% python3 -q
>>> import numpy as np
>>> np.set_printoptions(precision=2, suppress=True, linewidth=120)
>>> W0 = np.load("arr.npy")
>>> W0
array([[ 0,  0,  0,  1,  4,  4,  2,  1],
       [ 0,  0,  1, -3, -3, -3,  3,  2],
       [ 0, -1,  0,  1, -4, -2, -3,  3],
       [-1,  3, -1,  0,  2,  1,  0, -1],
       [-4,  3,  4, -2,  0,  1,  2, -1],
       [-4,  3,  2, -1, -1,  0,  2, -5],
       [-2, -3,  3,  0, -2, -2,  0,  3],
       [-1, -2, -3,  1,  1,  5, -3,  0]])
>>> rng = np.random.default_rng(85)
>>> Y = W0 + rng.integers(-2, 3, (8, 6)) @ rng.integers(-2, 3, (6, 8))
>>> Y
array([[  0,  10,   9,  -2,   3,   0,   2,   5],
       [  3,  -1,  -1,  -1,  -9,   3,   3,  -1],
       [ -2,  -5,  -2,   0,  -2,  -7, -14,   0],
       [  5,   3,  -6,   1,   3,   7,   4,   5],
       [  1,  10,   7,  -3,  -9,   7,   3,  -1],
       [ -6,   5,   5,  -3,   4,  -7,  -3,  -2],
       [  1,   1,   4,  -1,  -4,   0,   4,   7],
       [  0,   9,   6,  -1,  -1,   5,   2,   4]])
>>> np.round(np.linalg.svd(Y - W0, compute_uv=False), 2) + 0
array([25.46, 21.01, 12.26,  7.98,  1.65,  0.82,  0.  ,  0.  ])
>>> np.linalg.matrix_rank(Y - W0, tol=1e-8)
np.int64(6)
>>> O, V = np.linalg.qr(Y[:, :3])[0], np.linalg.qr(Y[:, 3:])[0]
>>> sv = np.linalg.svd(O.T @ V, compute_uv=False)
>>> (sv > 0.9).sum()
np.int64(2)
>>> sv
array([1.  , 0.95, 0.79])
>>> np.degrees(np.arccos(sv.clip(0, 1)))
array([ 2.27, 18.42, 37.35])
>>> Y = W0 / np.linalg.norm(W0, axis=1, keepdims=True)
>>> cov = Y @ Y.T
>>> cov[7]
array([ 0.44, -0.73, -0.04,  0.17, -0.34, -0.29, -0.29,  1.  ])
>>> round(float(np.degrees(np.arccos(np.clip(cov[7, 5], -1, 1)))), 2)
106.98
>>> t = np.radians(60)
>>> R = np.eye(8)
>>> R[0, 0] = R[3, 3] = np.cos(t)
>>> R[0, 3], R[3, 0] = -np.sin(t), np.sin(t)
>>> R
array([[ 0.5 ,  0.  ,  0.  , -0.87,  0.  ,  0.  ,  0.  ,  0.  ],
       [ 0.  ,  1.  ,  0.  ,  0.  ,  0.  ,  0.  ,  0.  ,  0.  ],
       [ 0.  ,  0.  ,  1.  ,  0.  ,  0.  ,  0.  ,  0.  ,  0.  ],
       [ 0.87,  0.  ,  0.  ,  0.5 ,  0.  ,  0.  ,  0.  ,  0.  ],
       [ 0.  ,  0.  ,  0.  ,  0.  ,  1.  ,  0.  ,  0.  ,  0.  ],
       [ 0.  ,  0.  ,  0.  ,  0.  ,  0.  ,  1.  ,  0.  ,  0.  ],
       [ 0.  ,  0.  ,  0.  ,  0.  ,  0.  ,  0.  ,  1.  ,  0.  ],
       [ 0.  ,  0.  ,  0.  ,  0.  ,  0.  ,  0.  ,  0.  ,  1.  ]])
>>> Y = W0 @ R.T
>>> round(float(np.linalg.det(R)), 2), np.trace(R)
(1.0, np.float64(7.0))
>>> np.allclose(W0 @ W0.T, Y @ Y.T)
True
>>> Y
array([[-0.87,  0.  ,  0.  ,  0.5 ,  4.  ,  4.  ,  2.  ,  1.  ],
       [ 2.6 ,  0.  ,  1.  , -1.5 , -3.  , -3.  ,  3.  ,  2.  ],
       [-0.87, -1.  ,  0.  ,  0.5 , -4.  , -2.  , -3.  ,  3.  ],
       [-0.5 ,  3.  , -1.  , -0.87,  2.  ,  1.  ,  0.  , -1.  ],
       [-0.27,  3.  ,  4.  , -4.46,  0.  ,  1.  ,  2.  , -1.  ],
       [-1.13,  3.  ,  2.  , -3.96, -1.  ,  0.  ,  2.  , -5.  ],
       [-1.  , -3.  ,  3.  , -1.73, -2.  , -2.  ,  0.  ,  3.  ],
       [-1.37, -2.  , -3.  , -0.37,  1.  ,  5.  , -3.  ,  0.  ]])
>>> feats = np.load("block18.npy")
>>> feats
array([[0, 1, 0, 1],
       [1, 2, 1, 2],
       [0, 1, 0, 1],
       [1, 2, 1, 2]])
>>> vals, V = np.linalg.eigh(feats)
>>> vec = np.array([0, 8, 9, 7])
>>> vec @ feats @ vec
np.int64(720)
>>> V * np.abs(vals) @ V.T
array([[0.71, 0.71, 0.71, 0.71],
       [0.71, 2.12, 0.71, 2.12],
       [0.71, 0.71, 0.71, 0.71],
       [0.71, 2.12, 0.71, 2.12]])
>>> round(float(vec @ feats @ vec / (vec @ vec)), 2), round(vals[0], 2), round(float(vals[-1]), 2)
(3.71, np.float64(-0.83), 4.83)
>>> np.linalg.matrix_rank(feats, rtol=0.1)
np.int64(2)
>>> [round(float(x), 2) for x in np.linalg.svd(feats, compute_uv=False)[:3]]
[4.83, 0.83, 0.0]
>>> E = np.load("run9.npy")
>>> E
array([[2., 0., 0., 0., 0.],
       [0., 2., 0., 0., 0.],
       [0., 0., 6., 0., 0.],
       [0., 0., 0., 2., 0.],
       [0., 0., 0., 0., 2.]])
>>> vec = np.array([-2, -2, -1, 1, -1])
>>> h1 = np.maximum(E @ vec, 0)
>>> E * (h1 > 1e-9)[:, None]
array([[0., 0., 0., 0., 0.],
       [0., 0., 0., 0., 0.],
       [0., 0., 0., 0., 0.],
       [0., 0., 0., 2., 0.],
       [0., 0., 0., 0., 0.]])
>>> np.flatnonzero(h1 > 1e-9)
array([3])
>>> np.linalg.matrix_rank(E - E[0, 0] * np.eye(5))
np.int64(1)
>>> E @ E
array([[ 4.,  0.,  0.,  0.,  0.],
       [ 0.,  4.,  0.,  0.,  0.],
       [ 0.,  0., 36.,  0.,  0.],
       [ 0.,  0.,  0.,  4.,  0.],
       [ 0.,  0.,  0.,  0.,  4.]])
>>> Y = np.array([[3, 3], [1, 0]])
>>> cent = np.array([[0, 0], [-1, -2]])
>>> arr = np.kron(Y, cent)
>>> arr
array([[ 0,  0,  0,  0],
       [-3, -6, -3, -6],
       [ 0,  0,  0,  0],
       [-1, -2,  0,  0]])
>>> arr.reshape(2, -1)
array([[ 0,  0,  0,  0, -3, -6, -3, -6],
       [ 0,  0,  0,  0, -1, -2,  0,  0]])
>>> arr.reshape(4, 5)
Traceback (most recent call last):
  File "<python-input-49>", line 1, in <module>
    arr.reshape(4, 5)
    ~~~~~~~~~~~^^^^^^
ValueError: cannot reshape array of size 16 into shape (4,5)
>>> T = arr.reshape(4, 2, -1)
>>> np.einsum("ihd,jhd->hij", T, T).shape
(2, 4, 4)
>>> T.sum(axis=1)
array([[  0,   0],
       [ -6, -12],
       [  0,   0],
       [ -1,  -2]])
>>> T[:, 0]
array([[ 0,  0],
       [-3, -6],
       [ 0,  0],
       [-1, -2]])
>>> A = np.load("case16.npy")
>>> A
array([[ 19.7 ,   0.02,  -8.77,  18.81,  -9.74,   9.96,  12.05, -19.64,   0.09,  -8.06,   1.39],
       [ 19.63,  -0.96, -10.25,  21.91,  -9.58,   7.35,   9.83, -19.82,   0.15, -10.19,   0.51],
       [ 18.62,   0.08,  -8.51,  18.4 ,  -9.62,   9.68,  11.16, -18.88,  -1.36, -10.39,   0.44],
       [ 19.61,  -0.2 , -10.42,  21.79,  -9.63,  10.97,   9.64, -20.03,  -0.23,  -9.68,  -0.53],
       [ 19.35,  -1.63,  -8.74,  19.55,  -9.87,  10.68,  10.84, -18.78,  -1.34,  -9.87,   0.64],
       [ 19.87,  -0.09, -11.3 ,  20.49, -10.77,  10.79,   9.23, -21.97,   1.1 ,  -9.69,  -0.41],
       [ 20.8 ,   0.93, -10.88,  19.79,  -9.57,  11.58,   8.37, -20.1 ,   0.88, -10.97,   2.23],
       [ 19.4 ,   0.59,  -9.  ,  20.32,  -9.65,   9.61,  10.39, -18.84,   0.22, -10.98,   0.16],
       [ 18.26,  -3.88, -11.04,  20.82, -11.68,  11.77,   9.52, -19.14,   0.62, -10.85,  -0.41],
       [ 19.98,   0.37,  -9.82,  20.35,  -8.29,  11.13,  10.35, -19.38,  -0.15, -12.12,  -0.62],
       [ 20.72,   1.49,  -8.63,  20.45,  -9.84,   9.15,  11.39, -19.76,   0.15,  -9.5 ,   0.97],
       [ 21.26,  -0.07, -10.52,  20.5 ,  -9.17,   8.99,   9.58, -21.67,   0.58, -11.77,   1.73]])
>>> vec = np.array([0, 3, 2, 2, 3, -2, 2, -2, 1, 1, 0])
>>> rhs = A @ vec
>>> rhs
array([26.41, 26.26, 20.13, 20.74, 13.79, 18.03, 15.59, 23.94, -3.57, 22.23, 33.24, 25.57])
>>> np.round(np.linalg.lstsq(A, rhs)[0], 2) + 0
array([ 0.,  3.,  2.,  2.,  3., -2.,  2., -2.,  1.,  1.,  0.])
>>> rhs = rhs + 0.02 * rng.normal(size=12)
>>> rhs
array([26.41, 26.26, 20.18, 20.75, 13.75, 18.05, 15.59, 23.95, -3.58, 22.19, 33.29, 25.58])
>>> c, *_ = np.linalg.lstsq(A, rhs)
>>> [round(float(np.linalg.norm(np.linalg.solve(A.T @ A + lam * np.eye(11), A.T @ rhs))), 2) for lam in (0, 1, 10, 100)]
[6.35, 5.42, 4.04, 1.42]
>>> np.round(A.T @ (rhs - A @ c), 2) + 0
array([0., 0., 0., 0., 0., 0., 0., 0., 0., 0., 0.])
